In [1]: import numpy as np

In [2]: np.set_printoptions(precision=2, suppress=True, linewidth=100)

In [3]: E = np.loadtxt("arr.csv", delimiter=",")

In [4]: print(E)
[[ 0.78  0.13  0.39]
 [ 0.13  0.92 -0.24]
 [ 0.39 -0.24  0.3 ]]

In [5]: vals, evecs = np.linalg.eigh(E)

In [6]: x = np.array([0, 1, -1])

In [7]: round(np.abs(E).sum(axis=1).max(), 2), round(float(np.abs(vals).max()), 2)
Out[7]: (np.float64(1.31), 1.0)

In [8]: Y = E / np.sqrt((E ** 2).mean(axis=1, keepdims=True))

In [9]: np.linalg.matrix_rank(Y) == np.linalg.matrix_rank(E)
Out[9]: np.True_

In [10]: print(E - E.mean(axis=1, keepdims=True))
[[ 0.34 -0.3  -0.04]
 [-0.14  0.65 -0.51]
 [ 0.24 -0.39  0.15]]

In [11]: np.linalg.matrix_rank(E - E.mean(axis=1, keepdims=True))
Out[11]: np.int64(2)

In [12]: F = np.load("layer7.npy")

In [13]: F
Out[13]: 
array([[0.13, 0.07, 0.31, 0.11],
       [0.07, 0.04, 0.17, 0.06],
       [0.31, 0.17, 0.74, 0.26],
       [0.11, 0.06, 0.26, 0.09]])

In [14]: print(F @ np.linalg.pinv(F) @ F)
[[0.13 0.07 0.31 0.11]
 [0.07 0.04 0.17 0.06]
 [0.31 0.17 0.74 0.26]
 [0.11 0.06 0.26 0.09]]

In [15]: print(np.unique(F.round(6), axis=0).shape)
(4, 4)

In [16]: print(round(float(np.trace(np.linalg.pinv(F) @ F)), 2))
1.0

In [17]: x = np.array([1, -3, 1, -1])

In [18]: F @ F @ x
Out[18]: array([0.11, 0.06, 0.26, 0.09])

In [19]: print(F @ x)
[0.11 0.06 0.26 0.09]

In [20]: np.linalg.eigvalsh(2 * F - np.eye(4))
Out[20]: array([-1., -1., -1.,  1.])

In [21]: vals, evecs = np.linalg.eigh(F)

In [22]: print(vals.round(2) + 0)
[0. 0. 0. 1.]

In [23]: (vals > 1e-8).sum(), (vals < -1e-8).sum()
Out[23]: (np.int64(1), np.int64(0))

In [24]: hat = np.triu(np.array([[-5, -3, 0, -3], [3, 2, -5, -4], [5, -5, -3, 2], [2, 0, -1, 1]]), 1) + np.eye(4)

In [25]: Y = hat @ F @ np.linalg.inv(hat)

In [26]: np.round(np.linalg.det(Y), 2)
Out[26]: np.float64(-0.0)

In [27]: print(round(np.linalg.norm(F[0] - F[2]), 2))
0.51

In [28]: np.linalg.norm(F, axis=0)
Out[28]: array([0.35, 0.2 , 0.86, 0.3 ])

In [29]: f = np.array([-2, 1, 2, 0]) + 0.5

In [30]: feats = np.eye(4) - 2 * np.outer(f, f) / (f @ f)

In [31]: feats
Out[31]: 
array([[ 0.59,  0.41,  0.68,  0.14],
       [ 0.41,  0.59, -0.68, -0.14],
       [ 0.68, -0.68, -0.14, -0.23],
       [ 0.14, -0.14, -0.23,  0.95]])

In [32]: vals, evecs = np.linalg.eigh(feats)

In [33]: x = np.array([2, 1, 1, 1])

In [34]: evecs * np.maximum(vals, 0) @ evecs.T
Out[34]: 
array([[ 0.8 ,  0.2 ,  0.34,  0.07],
       [ 0.2 ,  0.8 , -0.34, -0.07],
       [ 0.34, -0.34,  0.43, -0.11],
       [ 0.07, -0.07, -0.11,  0.98]])

In [35]: np.linalg.eigvalsh(feats[1:, 1:])
Out[35]: array([-0.59,  1.  ,  1.  ])

In [36]: round(x @ feats @ x / (x @ x), 2), np.round(vals[0], 2), vals[-1]
Out[36]: (np.float64(0.94), np.float64(-1.0), np.float64(1.0))

In [37]: np.round(evecs * np.abs(vals) @ evecs.T, 2) + 0
Out[37]: 
array([[1., 0., 0., 0.],
       [0., 1., 0., 0.],
       [0., 0., 1., 0.],
       [0., 0., 0., 1.]])

In [38]: print(round(x @ feats @ x, 2))
6.59

In [39]: W0 = np.load("mat.npy")

In [40]: W0
Out[40]: 
array([[ 3.,  1.,  2.,  0.],
       [-1., -1.,  1.,  0.],
       [ 2., -3.,  0.,  0.],
       [ 0.,  0.,  0., -1.]])

In [41]: Y = W0 / np.sqrt((W0 ** 2).mean(axis=1, keepdims=True))

In [42]: np.linalg.matrix_rank(W0 - W0.mean(axis=1, keepdims=True))
Out[42]: np.int64(3)

In [43]: print(np.linalg.norm(Y, axis=1))
[2. 2. 2. 2.]

In [44]: hat = np.triu(np.array([[3, 8, 0, -3], [-6, 8, -1, 7], [1, -6, -4, 7], [5, -3, -6, 0]]), 1) + np.eye(4)

In [45]: Y = hat @ W0 @ np.linalg.inv(hat)

In [46]: np.poly(Y)
Out[46]: array([  1.,  -1.,  -5., -24., -21.])

In [47]: Y
Out[47]: 
array([[  -5.,   33.,   43., -544.],
       [  -3.,   26.,   27., -387.],
       [   2.,  -19.,  -19.,  265.],
       [   0.,    0.,    0.,   -1.]])

In [48]: np.trace(Y), np.trace(W0)
Out[48]: (np.float64(1.0), np.float64(1.0))

In [49]: hat @ W0 - W0 @ hat
Out[49]: 
array([[ -8., -32.,   9.,  -9.],
       [ -2.,  11.,  -1., -10.],
       [  0., -16.,  -3.,  20.],
       [  0.,   0.,   0.,   0.]])

In [50]: print(feats.reshape(2, -1))
[[ 0.59  0.41  0.68  0.14  0.41  0.59 -0.68 -0.14]
 [ 0.68 -0.68 -0.14 -0.23  0.14 -0.14 -0.23  0.95]]

In [51]: T = feats.reshape(4, 2, -1)

In [52]: T.sum(axis=1)
Out[52]: 
array([[ 1.27,  0.55],
       [-0.27,  0.45],
       [ 0.55, -0.91],
       [-0.09,  0.82]])

In [53]: T.transpose(1, 0, 2)
Out[53]: 
array([[[ 0.59,  0.41],
        [ 0.41,  0.59],
        [ 0.68, -0.68],
        [ 0.14, -0.14]],

       [[ 0.68,  0.14],
        [-0.68, -0.14],
        [-0.14, -0.23],
        [-0.23,  0.95]]])

In [54]: J = np.load("out14.npy")

In [55]: J
Out[55]: 
array([[0.67, 0.  , 0.33],
       [0.33, 0.67, 0.  ],
       [0.  , 0.5 , 0.5 ]])

In [56]: np.linalg.matrix_power(J, 100)
Out[56]: 
array([[0.38, 0.38, 0.25],
       [0.38, 0.38, 0.25],
       [0.38, 0.38, 0.25]])

In [57]: np.linalg.matrix_power(J, 2)
Out[57]: 
array([[0.45, 0.17, 0.39],
       [0.44, 0.45, 0.11],
       [0.17, 0.58, 0.25]])

In [58]: J @ np.ones(3)
Out[58]: array([1., 1., 1.])

In [59]: print(np.sort(np.abs(np.linalg.eigvals(J)))[::-1])
[1.   0.53 0.53]

In [60]: p = np.eye(3)[2]

In [61]: for _ in range(3):
    ...:     p = p @ J
    ...:     print(p.round(2))
    ...: 
[0.  0.5 0.5]
[0.16 0.58 0.25]
[0.3  0.52 0.18]

In [62]: x = np.array([-1, -1, -1])

In [63]: y = J @ x

In [64]: c, lr = np.zeros(3), 1 / np.linalg.norm(J, 2) ** 2

In [65]: for i in range(50):
    ...:     c -= lr * J.T @ (J @ c - y)
    ...:     if i % 10 == 0: print(i, round(np.linalg.norm(J @ c - y), 2))
    ...: 
0 0.12
10 0.01
20 0.0
30 0.0
40 0.0

In [66]: c
Out[66]: array([-1., -1., -1.])

In [67]: K = np.load("sample2.npy")

In [68]: K
Out[68]: 
array([[ 0.38, -0.48,  0.1 ],
       [-0.48,  0.6 , -0.12],
       [ 0.1 , -0.12,  0.02]])

In [69]: rng = np.random.default_rng(41674)

In [70]: z = rng.permutation(3)

In [71]: z
Out[71]: array([1, 0, 2])

In [72]: Y = K[z][:, z]

In [73]: np.round(np.sort(np.abs(np.linalg.eigvals(Y))), 2) + 0
Out[73]: array([0., 0., 1.])

In [74]: np.allclose(Y, K)
Out[74]: False

In [75]: Y
Out[75]: 
array([[ 0.6 , -0.48, -0.12],
       [-0.48,  0.38,  0.1 ],
       [-0.12,  0.1 ,  0.02]])

In [76]: mat = np.array([[-0.29, 20.22, -3.39],
    ...:     [-12.19, -5.86, 10.78],
    ...:     [-4.36, -16.42, 33.09],
    ...:     [9.71, -16.65, -16.81],
    ...:     [8.71, 6.97, -20.05],
    ...:     [7.88, 18.51, 24.33],
    ...:     [-0.26, -16.46, 24.46],
    ...:     [-12.95, 5.23, -3.62],
    ...:     [-7.31, -15.31, 1.07],
    ...:     [5.1, 22.95, -32.3],
    ...:     [5.08, 6.58, -37.72],
    ...:     [-13.18, 19.27, 18.4],
    ...:     [7.11, -16.22, 8.7]])

In [77]: Uu, sigma, VT = np.linalg.svd(F)

In [78]: evecs = VT[:(sigma > 1e-8).sum()]

In [79]: x = F[3] + 4 * F[2] + rng.integers(2) * np.eye(4)[1]

In [80]: x
Out[80]: array([1.33, 0.76, 3.23, 1.14])

In [81]: np.allclose(evecs.T @ evecs @ x, x)
Out[81]: True

In [82]: np.diag(evecs.T @ evecs)
Out[82]: array([0.13, 0.04, 0.74, 0.09])

In [83]: evecs.T @ evecs
Out[83]: 
array([[0.13, 0.07, 0.31, 0.11],
       [0.07, 0.04, 0.17, 0.06],
       [0.31, 0.17, 0.74, 0.26],
       [0.11, 0.06, 0.26, 0.09]])

In [84]: q, evecs = np.linalg.qr(mat[:, :1])[0], np.linalg.qr(mat[:, 1:])[0]

In [85]: sigma = np.linalg.svd(q.T @ evecs, compute_uv=False)

In [86]: (sigma > 0.9).sum()
Out[86]: np.int64(0)

In [87]: np.round(np.linalg.norm(q @ q.T - evecs @ evecs.T, 2), 2)
Out[87]: np.float64(1.0)

In [88]: np.degrees(np.arccos(sigma.clip(0, 1)))
Out[88]: array([65.41])

In [89]: sigma
Out[89]: array([0.42])

In [90]: Y = np.c_[mat[:, :1] @ np.array([[0]]), np.array([0, 0, 0, -2, 2, 2, -1, 1, 0, 1, 1, 2, 2])]

In [91]: Y
Out[91]: 
array([[ 0.,  0.],
       [ 0.,  0.],
       [ 0.,  0.],
       [ 0., -2.],
       [ 0.,  2.],
       [ 0.,  2.],
       [ 0., -1.],
       [ 0.,  1.],
       [ 0.,  0.],
       [ 0.,  1.],
       [ 0.,  1.],
       [ 0.,  2.],
       [ 0.,  2.]])

In [92]: np.linalg.norm(Y - mat @ np.linalg.lstsq(mat, Y)[0], axis=0)
Out[92]: array([0.  , 4.11])

In [93]: np.linalg.matrix_rank(np.c_[mat, Y])
Out[93]: np.int64(4)

In [94]: Ac = (mat - mat.mean(axis=0)) / mat.std(axis=0)

In [95]: print(Ac.std(axis=0))
[1. 1. 1.]

In [96]: np.argwhere(np.abs(Ac) > 2)
Out[96]: array([], shape=(0, 2), dtype=int64)

In [97]: c = np.linalg.lstsq(np.delete(Ac, 1, axis=1), Ac[:, 1])[0]

In [98]: np.round(1 - np.var(Ac[:, 1] - np.delete(Ac, 1, axis=1) @ c), 2)
Out[98]: np.float64(0.11)

In [99]: c
Out[99]: array([-0.13, -0.35])

In [100]: np.abs(c).argmax()
Out[100]: np.int64(1)

In [101]: D = np.linalg.norm(mat[:, None] - mat[None], axis=-1)

In [102]: print(np.unravel_index(D.round(6).argmax(), D.shape))
(np.int64(2), np.int64(9))

In [103]: print(D.mean(axis=1).argmax())
9

In [104]: print((D + 1e9 * np.eye(13)).round(6).argmin(axis=1))
[ 7  8  6  4 10 11  2  1  1 10  9  5  8]

In [105]: print(D.shape)
(13, 13)

In [106]: D[5]
Out[106]: array([28.95, 34.36, 38.03, 54.15, 45.86,  0.  , 35.91, 37.3 , 43.77, 56.87, 63.25, 21.89, 38.09])

In [107]: D[:5, :5]
Out[107]: 
array([[ 0.  , 31.98, 51.86, 40.49, 23.11],
       [31.98,  0.  , 25.9 , 36.84, 39.39],
       [51.86, 25.9 ,  0.  , 51.85, 59.51],
       [40.49, 36.84, 51.85,  0.  , 23.86],
       [23.11, 39.39, 59.51, 23.86,  0.  ]])

In [108]: np.linalg.matrix_rank(D ** 2)
Out[108]: np.int64(5)

In [109]: data = np.loadtxt("data.csv", delimiter=",")

In [110]: data
Out[110]: 
array([[ 0.35, -0.63,  0.42,  0.42],
       [-0.2 ,  0.36, -0.24, -0.24],
       [ 1.2 , -2.16,  1.44,  1.44]])

In [111]: rank = np.linalg.matrix_rank(data)

In [112]: rank
Out[112]: np.int64(1)

In [113]: ns = np.linalg.svd(data)[2][rank:].T

In [114]: np.linalg.matrix_rank(data.T @ data), np.linalg.matrix_rank(data @ data.T)
Out[114]: (np.int64(1), np.int64(1))

In [115]: ns.shape
Out[115]: (4, 3)

In [116]: [int(np.linalg.matrix_rank(data[:, :j + 1])) for j in range(4)]
Out[116]: [1, 1, 1, 1]

In [117]: [int(np.linalg.matrix_rank(np.delete(data, i, axis=0))) for i in range(3)]
Out[117]: [1, 1, 1]

In [118]: print(np.allclose(data @ ns, 0))
True

In [119]: ns @ ns.T
Out[119]: 
array([[ 0.86,  0.25, -0.17, -0.17],
       [ 0.25,  0.54,  0.3 ,  0.3 ],
       [-0.17,  0.3 ,  0.8 , -0.2 ],
       [-0.17,  0.3 , -0.2 ,  0.8 ]])

In [120]: np.round(data @ ns, 2) + 0
Out[120]: 
array([[0., 0., 0.],
       [0., 0., 0.],
       [0., 0., 0.]])
